>>> import numpy as np
>>> np.set_printoptions(precision=2, suppress=True, linewidth=160)
>>> data = np.loadtxt("dump.csv", delimiter=",")
>>> data
array([[0., 0., 0.],
       [0., 0., 1.],
       [0., 1., 0.]])
>>> (data != 0).astype(int)
array([[0, 0, 0],
       [0, 0, 1],
       [0, 1, 0]])
>>> round(np.linalg.det(data), 2)
np.float64(0.0)
>>> X = np.loadtxt("case6.csv", delimiter=",")
>>> X
array([[-0.16,  0.89, -0.43],
       [-0.57,  0.28,  0.78],
       [ 0.81,  0.37,  0.46]])
>>> x = np.array([-3, -2, 1])
>>> h = np.maximum(X @ x, 0)
>>> np.maximum(X @ (3 * x), 0)
array([0.  , 5.76, 0.  ])
>>> X * (h > 1e-9)[:, None]
array([[-0.  ,  0.  , -0.  ],
       [-0.57,  0.28,  0.78],
       [ 0.  ,  0.  ,  0.  ]])
>>> print(np.maximum(X @ x, 0) - np.maximum(-X @ x, 0))
[-1.72  1.92 -2.71]
>>> h
array([0.  , 1.92, 0.  ])
>>> np.round(X[:, 2] @ X[:, 1], 2)
np.float64(0.0)
>>> np.round(X.T @ X, 2) + 0
array([[1., 0., 0.],
       [0., 1., 0.],
       [0., 0., 1.]])
>>> np.linalg.svd(X, compute_uv=False)
array([1., 1., 1.])
>>> print(np.round(X @ X.T, 2) + 0)
[[1. 0. 0.]
 [0. 1. 0.]
 [0. 0. 1.]]
>>> q, vecs = np.linalg.qr(X[:, :1])[0], np.linalg.qr(X[:, 1:])[0]
>>> sig = np.linalg.svd(q.T @ vecs, compute_uv=False)
>>> sig.round(2) + 0
array([0.])
>>> print(np.degrees(np.arccos(sig.clip(0, 1))))
[90.]
>>> (sig > 0.9).sum()
np.int64(0)
>>> m1 = np.load("x.npy")
>>> print(m1)
[[ 3  4  5  6  7  8]
 [ 9 10 11 12 13 14]
 [15 16 17 18 19 20]
 [21 22 23 24 25 26]]
>>> # rank 2
>>> U, sig, Vh = np.linalg.svd(m1)
>>> vecs = Vh[:(sig > 1e-8).sum()]
>>> rng = np.random.default_rng(78)
>>> x = m1[0] + -3 * m1[2] + rng.integers(2) * np.eye(6)[3]
>>> print(x)
[-42. -44. -46. -47. -50. -52.]
>>> print(np.allclose(vecs.T @ vecs @ x, x))
False
>>> np.diag(vecs.T @ vecs)
array([0.52, 0.3 , 0.18, 0.18, 0.3 , 0.52])
>>> np.linalg.matrix_rank(np.vstack([m1, x]))
np.int64(3)
>>> Y = m1 + rng.integers(-2, 3, (4, 2)) @ rng.integers(-2, 3, (2, 6))
>>> Y
array([[ 5,  2,  5,  6,  5,  8],
       [ 9,  8, 11, 10,  9, 10],
       [17, 14, 17, 18, 17, 20],
       [21, 20, 23, 22, 21, 22]])
>>> print(np.round(np.linalg.svd(Y - m1, compute_uv=False), 2) + 0)
[9.43 3.89 0.   0.  ]
>>> np.abs(Y - m1).sum(axis=1)
array([ 6, 12,  6, 12])
>>> Y = m1[0, 0] * m1[1:] - np.outer(m1[1:, 0], m1[0])
>>> Y
array([[  0,  -6, -12, -18, -24, -30],
       [  0, -12, -24, -36, -48, -60],
       [  0, -18, -36, -54, -72, -90]])
>>> np.flatnonzero(~Y.round(6).any(axis=1))
array([], dtype=int64)
>>> Y = np.array([[1, 3, 3, 2, 3],
...     [3, 3, 0, 0, 3],
...     [0, 0, 1, 1, 1],
...     [2, 0, 0, 3, 3],
...     [1, 3, 3, 3, 0]])
>>> Y[-1] = Y[0]
>>> K = Y + 0.02 * np.eye(5)
>>> K
array([[1.02, 3.  , 3.  , 2.  , 3.  ],
       [3.  , 3.02, 0.  , 0.  , 3.  ],
       [0.  , 0.  , 1.02, 1.  , 1.  ],
       [2.  , 0.  , 0.  , 3.02, 3.  ],
       [1.  , 3.  , 3.  , 2.  , 3.02]])
>>> np.linalg.matrix_rank(K, rtol=0.1)
np.int64(3)
>>> print(np.linalg.cond(K) > 100)
True
>>> x = np.array([8, -9, -1, 3, -4])
>>> rhs = K @ x
>>> rhs
array([-27.84, -15.18,  -2.02,  13.06, -28.08])
>>> np.linalg.solve(K, rhs)
array([ 8., -9., -1.,  3., -4.])
>>> Y = K / np.linalg.norm(K, axis=1, keepdims=True)
>>> gram = Y @ Y.T
>>> (np.abs(gram) > 0.9).astype(int)
array([[1, 0, 0, 0, 1],
       [0, 1, 0, 0, 0],
       [0, 0, 1, 0, 0],
       [0, 0, 0, 1, 0],
       [1, 0, 0, 0, 1]])
>>> np.linalg.norm(Y, axis=1)
array([1., 1., 1., 1., 1.])
>>> gram
array([[1.  , 0.72, 0.82, 0.64, 1.  ],
       [0.72, 1.  , 0.33, 0.61, 0.72],
       [0.82, 0.33, 1.  , 0.73, 0.82],
       [0.64, 0.61, 0.73, 1.  , 0.64],
       [1.  , 0.72, 0.82, 0.64, 1.  ]])
>>> gram[3]
array([0.64, 0.61, 0.73, 1.  , 0.64])
>>> print(np.argwhere(np.triu(np.abs(gram) > 0.95, 1)))
[[0 4]]
>>> np.linalg.cond(m1) > 100
np.True_
>>> M = np.array([[1, -2, 4, -8],
...     [1, -1, 1, -1],
...     [1, 0, 0, 0],
...     [1, 1, 1, 1],
...     [1, 2, 4, 8],
...     [1, 3, 9, 27],
...     [1, 4, 16, 64],
...     [1, 5, 25, 125],
...     [1, 6, 36, 216]])
>>> # column 3 is much longer than the rest
>>> np.unravel_index(np.abs(data).argmax(), data.shape)
(np.int64(1), np.int64(2))
>>> np.count_nonzero(data)
np.int64(2)
>>> print(np.round(np.linalg.norm(M) ** 2 / np.linalg.norm(M, 2) ** 2, 2))
1.0
>>> print(np.linalg.norm(M, axis=1).argmax())
8
>>> np.round(np.linalg.norm(M, 1), 2), round(float(np.linalg.norm(M, np.inf)), 2)
(np.float64(450.0), 259.0)
>>> print(round(np.linalg.norm(M, 2), 2))
263.67
>>> round(np.linalg.norm(M[5] - M[1]), 2)
np.float64(29.39)
>>> t = np.radians(110)
>>> R = np.eye(4)
>>> R[3, 3] = R[2, 2] = np.cos(t)
>>> R[3, 2], R[2, 3] = -np.sin(t), np.sin(t)
>>> print(R)
[[ 1.    0.    0.    0.  ]
 [ 0.    1.    0.    0.  ]
 [ 0.    0.   -0.34  0.94]
 [ 0.    0.   -0.94 -0.34]]
>>> Y = M @ R.T
>>> np.allclose(np.linalg.norm(M, axis=1), np.linalg.norm(Y, axis=1))
True
>>> np.linalg.svd(M, compute_uv=False), np.linalg.svd(Y, compute_uv=False)
(array([263.67,   9.71,   3.74,   1.61]), array([263.67,   9.71,   3.74,   1.61]))
>>> Y = np.c_[M[:, :2] @ np.array([[-2, 2], [-3, 2]]), np.array([1, 2, 2, 0, 1, 2, 2, 1, 2])]
>>> Y
array([[  4,  -2,   1],
       [  1,   0,   2],
       [ -2,   2,   2],
       [ -5,   4,   0],
       [ -8,   6,   1],
       [-11,   8,   2],
       [-14,  10,   2],
       [-17,  12,   1],
       [-20,  14,   2]])
>>> np.round(np.linalg.lstsq(M, Y[:, 0])[0], 2) + 0
array([-2., -3.,  0.,  0.])
>>> np.linalg.norm(np.linalg.qr(M)[0].T @ Y, axis=0) ** 2 / ((Y ** 2).sum(axis=0) + 1e-12)
array([1.  , 1.  , 0.83])
>>> proj = M @ np.linalg.solve(M.T @ M, M.T)
>>> np.round(proj @ M[:, 1], 2) + 0
array([-2., -1.,  0.,  1.,  2.,  3.,  4.,  5.,  6.])
>>> np.allclose(proj @ proj, proj)
True
>>> F = np.load("sample6.npy")
>>> F
array([[  0.6,   1.7,  -0.3,  -7. ,  -0.9,  -0.4],
       [  0.5,  -0.1,   1.1, -27. ,   1. ,  -0.5],
       [  1. ,  -1.3,   2.5,  -4. ,   0.2,   0.5],
       [  1.4,   0. ,   0.7,   4. ,  -0.3,   0.1],
       [  1.8,  -1.1,  -1.4,  -4. ,  -0.2,  -0.6],
       [  0.2,   0.4,   1.3,  11. ,  -0.3,  -0.1],
       [  1.3,  -1.3,   0.5,  -8. ,  -1.3,  -1.1],
       [  0.1,   0.3,  -0.7, -15. ,   1.8,  -1.2]])
>>> # column 3 is much longer than the rest
>>> x = np.array([1, -3, 2, -1, -3, 0])
>>> (F * x).sum(axis=1)
array([ 4.6, 27. , 13.3, -0.3,  6.9, -8.5, 18.1,  7.4])
>>> print(np.sign((F @ x).round(6)))
[ 1.  1.  1. -1.  1. -1.  1.  1.]
>>> np.einsum("ij,j->i", F, x)
array([ 4.6, 27. , 13.3, -0.3,  6.9, -8.5, 18.1,  7.4])
>>> F * x
array([[  0.6,  -5.1,  -0.6,   7. ,   2.7,  -0. ],
       [  0.5,   0.3,   2.2,  27. ,  -3. ,  -0. ],
       [  1. ,   3.9,   5. ,   4. ,  -0.6,   0. ],
       [  1.4,  -0. ,   1.4,  -4. ,   0.9,   0. ],
       [  1.8,   3.3,  -2.8,   4. ,   0.6,  -0. ],
       [  0.2,  -1.2,   2.6, -11. ,   0.9,  -0. ],
       [  1.3,   3.9,   1. ,   8. ,   3.9,  -0. ],
       [  0.1,  -0.9,  -1.4,  15. ,  -5.4,  -0. ]])
>>> F @ np.eye(6)[0]
array([0.6, 0.5, 1. , 1.4, 1.8, 0.2, 1.3, 0.1])
>>> F @ np.ones(6)
array([ -6.3, -25. ,  -1.1,   5.9,  -5.5,  12.5,  -9.9, -14.7])
>>> x = np.array([5, -1, 3, 1, -5, -2])
>>> rhs = F @ x
>>> print(np.round(np.linalg.pinv(F) @ F, 2) + 0)
[[1. 0. 0. 0. 0. 0.]
 [0. 1. 0. 0. 0. 0.]
 [0. 0. 1. 0. 0. 0.]
 [0. 0. 0. 1. 0. 0.]
 [0. 0. 0. 0. 1. 0.]
 [0. 0. 0. 0. 0. 1.]]
>>> rhs
array([ -1.3, -25.1,   7.8,  14.4,   4.1,  17.2,  10. , -23.5])
>>> try:
...     np.linalg.solve(F, rhs)
... except np.linalg.LinAlgError as e:
...     print("failed:", e)
... 
failed: Last 2 dimensions of the array must be square
>>> np.linalg.solve(F.T @ F, F.T @ rhs)
array([ 5., -1.,  3.,  1., -5., -2.])
>>> rhs = rhs + 0.3 * rng.normal(size=8)
>>> print(rhs)
[ -1.03 -25.02   8.14  14.91   4.4   17.35  10.42 -23.36]
>>> b, *_ = np.linalg.lstsq(F, rhs)
>>> np.round(np.linalg.norm(rhs - F @ b), 2)
np.float64(0.17)
>>> b
array([ 5.28, -0.94,  3.08,  1.01, -4.99, -2.12])
>>> b.round()
array([ 5., -1.,  3.,  1., -5., -2.])
>>> [round(float(np.linalg.norm(np.linalg.solve(F.T @ F + lam * np.eye(6), F.T @ rhs))), 2) for lam in (0, 1, 10, 100)]
[8.28, 7.54, 4.53, 1.26]
>>> E = np.load("test11.npy")
>>> print(E)
[[ 2.21  1.78  0.32 -0.35  2.21 -0.54]
 [ 2.44  2.65  0.11  2.61  2.44  0.53]
 [ 0.72 -0.44 -0.06 -2.51  0.72 -2.38]
 [ 0.84 -0.2  -0.06 -2.01  0.84 -2.13]
 [ 3.02  3.68  0.18  4.3   3.02  1.51]
 [ 2.38  1.64  0.55 -2.04  2.38 -0.91]
 [ 0.07 -0.88 -0.49 -0.78  0.07 -2.38]
 [ 4.45  5.5   0.7   4.79  4.45  2.8 ]
 [-4.38 -8.03 -1.36 -9.88 -4.38 -8.66]
 [ 2.84  2.64  0.52  0.16  2.84  0.12]
 [ 3.8   5.5   0.05  8.67  3.8   3.44]
 [ 3.5   3.87  0.56  2.36  3.5   1.31]
 [ 1.69  2.42 -0.52  5.98  1.69  0.94]
 [-0.5  -1.24 -0.88  0.8  -0.5  -2.36]
 [ 2.96  3.    0.46  1.22  2.96  0.53]
 [ 2.25  2.21  0.15  1.55  2.25  0.06]
 [-0.39 -0.91 -0.94  1.79 -0.39 -1.98]
 [-4.58 -7.78 -1.69 -7.43 -4.58 -8.09]
 [-1.12 -2.43 -0.9  -1.46 -1.12 -3.53]]
>>> f = np.array([0, 2, 1])
>>> np.convolve(E[13], f)
array([ 0.  , -1.  , -2.97, -3.  ,  0.72, -0.2 , -5.21, -2.36])
>>> np.round(np.polyval(f, E[13]), 2) + 0
array([ 0.  , -1.47, -0.76,  2.6 ,  0.  , -3.72])
>>> arr = np.load("run18.npy")
>>> arr
array([[0, 1, 1],
       [1, 0, 1],
       [1, 1, 0]])
>>> U, sig, Vh = np.linalg.svd(m1, full_matrices=False)
>>> U.shape, sig.shape, Vh.shape
((4, 4), (4,), (4, 6))
>>> np.round(U.T @ m1 @ Vh.T, 2) + 0
array([[78.64,  0.  ,  0.  ,  0.  ],
       [ 0.  ,  3.5 ,  0.  ,  0.  ],
       [ 0.  ,  0.  ,  0.  ,  0.  ],
       [ 0.  ,  0.  ,  0.  ,  0.  ]])
>>> np.allclose(U * sig @ Vh, m1)
True
>>> np.abs(Vh[0])
array([0.35, 0.37, 0.39, 0.42, 0.44, 0.46])
>>> arr @ arr
array([[2, 1, 1],
       [1, 2, 1],
       [1, 1, 2]])
>>> low = np.diag(arr.sum(axis=1)) - arr
>>> low @ np.ones(3)
array([0., 0., 0.])
>>> round(np.linalg.det(low[1:, 1:]))
3
>>> np.round(np.linalg.eigvalsh(low), 2) + 0
array([0., 3., 3.])
